>>> import numpy as np
>>> import numpy.linalg as la
>>> np.set_printoptions(precision=3, suppress=True, linewidth=100)
>>> def rnd(a):
...     return np.round(a, 3) + 0
... 
>>> E = np.load("x.npy")
>>> E
array([[  2,   4,   3,   2],
       [  4,  -8,  -4,   7],
       [  3,  -4, -18,   6],
       [  2,   7,   6,   0]])
>>> A2 = E ** -1
Traceback (most recent call last):
  File "<python-input-6>", line 1, in <module>
    A2 = E ** -1
         ~~^^~~~
ValueError: Integers to negative integer powers are not allowed.
>>> A2 = la.inv(E)
>>> rnd(la.slogdet(E)[0])
np.float64(-1.0)
>>> rnd(A2)
array([[-1.18 ,  0.263,  0.086,  1.024],
       [ 0.263, -0.102,  0.031, -0.106],
       [ 0.086,  0.031, -0.065, -0.051],
       [ 1.024, -0.106, -0.051, -0.736]])
>>> rnd(la.inv(A2))
array([[  2.,   4.,   3.,   2.],
       [  4.,  -8.,  -4.,   7.],
       [  3.,  -4., -18.,   6.],
       [  2.,   7.,   6.,   0.]])
>>> rnd(la.det(E) * la.det(A2))
np.float64(1.0)
>>> rnd(la.det(E) * A2)
array([[ 834., -186.,  -61., -724.],
       [-186.,   72.,  -22.,   75.],
       [ -61.,  -22.,   46.,   36.],
       [-724.,   75.,   36.,  520.]])
>>> np.allclose(A2, E.T)
False
>>> q, vecs = la.qr(A2[:, :2])[0], la.qr(A2[:, 2:])[0]
>>> sv = la.svd(q.T @ vecs, compute_uv=False)
>>> rnd(sv)
array([0.996, 0.483])
>>> rnd(la.norm(q @ q.T - vecs @ vecs.T, 2))
np.float64(0.876)
>>> rnd(np.degrees(np.arccos(sv.clip(0, 1))))
array([ 5.361, 61.118])
>>> mat = np.load("w.npy")
>>> mat
array([[ 0, -3,  0, -3,  0, -3],
       [-3,  2, -3,  2, -3,  2],
       [-2, -2, -2, -2, -2, -2],
       [ 0, -3,  0, -3,  0, -3],
       [-3,  2, -3,  2, -3,  2],
       [-2, -2, -2, -2, -2, -2]])
>>> left, sv, VT = la.svd(mat)
>>> rnd(sv)
array([10.343,  8.546,  0.   ,  0.   ,  0.   ,  0.   ])
>>> A2 = left[:, :2] @ np.diag(sv[:2]) @ VT[:2]
>>> rnd(np.abs(mat - A2).max())
np.float64(0.0)
>>> rnd(la.norm(mat - A2) / la.norm(mat))
np.float64(0.0)
>>> la.matrix_rank(mat, rtol=0.05)
np.int64(2)
>>> rnd(la.norm(mat - A2, 2)), rnd(sv[2])
(np.float64(0.0), np.float64(0.0))
>>> x0 = np.array([9, 9, 2, 2, 6, 2])
>>> h = np.maximum(mat @ x0, 0)
>>> np.tanh(mat @ x0)
array([-1., -1., -1., -1., -1., -1.])
>>> w1 = np.array([[0, 2, 3, 0],
...     [1, 2, 2, 0],
...     [2, 1, 3, 1],
...     [0, 2, 0, 0],
...     [0, 2, 1, 1],
...     [2, 3, 3, 3]])
>>> beta = np.array([3, 3, 3, 1])
>>> H = np.maximum(mat @ w1 + beta, 0)
>>> H
array([[0, 0, 0, 0],
       [3, 2, 0, 1],
       [0, 0, 0, 0],
       [0, 0, 0, 0],
       [3, 2, 0, 1],
       [0, 0, 0, 0]])
>>> rnd((H > 0).mean(axis=0))
array([0.333, 0.333, 0.   , 0.333])
>>> W2 = np.array([[1, 0, -2], [1, 3, 0], [-1, 1, -3], [-2, 3, 1]])
>>> w1 @ W2
array([[ -1,   9,  -9],
       [  1,   8,  -8],
       [ -2,   9, -12],
       [  2,   6,   0],
       [ -1,  10,  -2],
       [ -4,  21, -10]])
>>> (H @ W2).round(6).argmax(axis=1)
array([0, 1, 0, 0, 1, 0])
>>> F = np.load("dump.npy")
>>> F
array([[-0.485, -0.954, -0.691,  0.345,  0.188],
       [ 0.485,  0.38 , -0.998,  0.949,  0.941],
       [-0.711, -0.47 ,  0.264,  0.119,  0.611],
       [ 0.363,  0.782,  0.774, -0.501, -0.515],
       [-0.701,  0.869,  0.992, -0.74 ,  0.139],
       [ 0.696,  0.159,  0.885, -0.808, -0.96 ],
       [ 0.848,  0.696, -0.981,  0.744,  0.319],
       [-0.701, -0.245,  0.974, -0.726, -0.371],
       [ 0.944, -0.814, -1.   ,  0.912, -0.168],
       [ 0.992,  0.422, -1.   ,  1.   ,  0.999],
       [ 0.876, -0.797, -0.932,  0.188, -0.869],
       [-0.818,  0.485,  1.   , -0.992, -0.958],
       [ 0.06 ,  0.523, -0.617,  0.454,  0.611],
       [ 0.961, -0.811, -1.   ,  0.968,  0.254],
       [-0.405, -0.97 , -0.864,  0.493,  0.226],
       [ 0.701, -0.405,  0.955, -0.907, -0.989],
       [-0.864,  0.493,  0.254,  0.454,  0.953],
       [-0.696,  0.821,  0.973, -0.572,  0.388],
       [ 0.701,  0.515,  0.926, -0.827, -0.954],
       [ 0.446, -0.572, -1.   ,  0.985,  0.972],
       [-0.501, -0.363,  0.686, -0.31 , -0.03 ],
       [-0.454, -0.319,  1.   , -0.99 , -0.991],
       [ 0.551, -0.793, -0.996,  0.867,  0.523],
       [-0.245,  0.493,  0.02 ,  0.188,  0.551],
       [-0.478, -0.896,  0.47 , -0.327, -0.43 ],
       [ 0.264,  0.691,  0.129, -0.03 ,  0.04 ],
       [-0.282, -0.68 , -0.992,  0.91 ,  0.933],
       [-0.946,  0.08 ,  1.   , -1.   , -0.998],
       [-0.782, -0.818,  0.974, -0.766, -0.578]])
>>> G = np.cov(F, rowvar=False)
>>> G.shape
(5, 5)
>>> np.argsort(-F.std(axis=0).round(6), kind="stable")
array([2, 3, 4, 0, 1])
>>> rnd(np.corrcoef(F[:, 2], F[:, 1])[0, 1])
np.float64(0.338)
>>> th = np.radians(60)
>>> R = np.eye(5)
>>> R[0, 0] = R[4, 4] = np.cos(th)
>>> R[0, 4], R[4, 0] = -np.sin(th), np.sin(th)
>>> rnd(R)
array([[ 0.5  ,  0.   ,  0.   ,  0.   , -0.866],
       [ 0.   ,  1.   ,  0.   ,  0.   ,  0.   ],
       [ 0.   ,  0.   ,  1.   ,  0.   ,  0.   ],
       [ 0.   ,  0.   ,  0.   ,  1.   ,  0.   ],
       [ 0.866,  0.   ,  0.   ,  0.   ,  0.5  ]])
>>> A2 = F @ R.T
>>> rnd(la.det(R)), np.trace(R)
(np.float64(1.0), np.float64(4.0))
>>> rnd(la.svd(F, compute_uv=False)), rnd(la.svd(A2, compute_uv=False))
(array([6.891, 3.712, 3.434, 1.307, 0.477]), array([6.891, 3.712, 3.434, 1.307, 0.477]))
>>> np.allclose(F @ F.T, A2 @ A2.T)
True
>>> A2 = np.c_[F[:, :4] @ np.array([[6, 3, 3, -8], [-3, -6, 0, -1], [-4, -5, 1, 8], [-2, -7, -5, 6]]), np.array([-2, 3, 3, -1, -2, -1, 1, -2, -3, 3, -1, -2, -1, -1, 3, 3, 3, 3, 0, 3, 3, 0, 2, -1, -1, -2, 3, -1, 2])]
>>> rnd(A2)
array([[  2.026,   5.309,  -3.871,   1.376,  -2.   ],
       [  3.864,  -2.478,  -4.288,  -6.55 ,   3.   ],
       [ -4.15 ,  -1.466,  -2.464,   8.984,   3.   ],
       [ -2.262,  -3.966,   4.368,  -0.5  ,  -1.   ],
       [ -9.301,  -7.097,   2.589,   8.235,  -2.   ],
       [  1.775,   2.365,   7.013,  -3.495,  -1.   ],
       [  5.436,  -1.935,  -2.157, -10.864,   1.   ],
       [ -5.915,  -0.421,   2.501,   9.289,  -2.   ],
       [ 10.282,   6.332,  -2.728,  -9.266,  -3.   ],
       [  6.686,  -1.556,  -3.024, -10.358,   3.   ],
       [ 10.999,  10.754,   0.756, -12.539,  -1.   ],
       [ -8.379,  -3.42 ,   3.506,   8.107,  -2.   ],
       [  0.351,  -3.051,  -2.707,  -3.215,  -1.   ],
       [ 10.263,   5.973,  -2.957,  -9.069,  -1.   ],
       [  2.95 ,   5.474,  -4.544,   0.256,   3.   ],
       [  3.415,   6.107,   7.593,  -3.005,   3.   ],
       [ -8.587,  -9.998,  -4.608,  11.175,   3.   ],
       [ -9.387,  -7.875,   1.745,   9.099,   3.   ],
       [  0.611,   0.172,   7.164,  -3.677,   0.   ],
       [  6.422,   2.875,  -4.587,  -5.086,   3.   ],
       [ -4.041,  -0.585,   0.733,   7.999,   3.   ],
       [ -3.787,   2.482,   4.588,   6.011,   0.   ],
       [  7.935,   5.322,  -3.678,  -6.381,   2.   ],
       [ -3.405,  -5.109,  -1.655,   2.755,  -1.   ],
       [ -1.406,   3.881,   0.671,   6.518,  -1.   ],
       [ -0.945,  -3.789,   1.071,  -1.951,  -2.   ],
       [  2.496,   1.824,  -6.388,   0.46 ,   3.   ],
       [ -7.916,  -1.318,   3.162,   9.488,  -1.   ],
       [ -4.602,   3.054,   2.458,  10.27 ,   2.   ]])
>>> rnd(la.lstsq(F, A2[:, 0])[0])
array([ 6., -3., -4., -2.,  0.])
>>> rnd(la.norm(A2 - F @ la.lstsq(F, A2)[0], axis=0))
array([0.   , 0.   , 0.   , 0.   , 8.997])
>>> la.matrix_rank(A2)
np.int64(5)
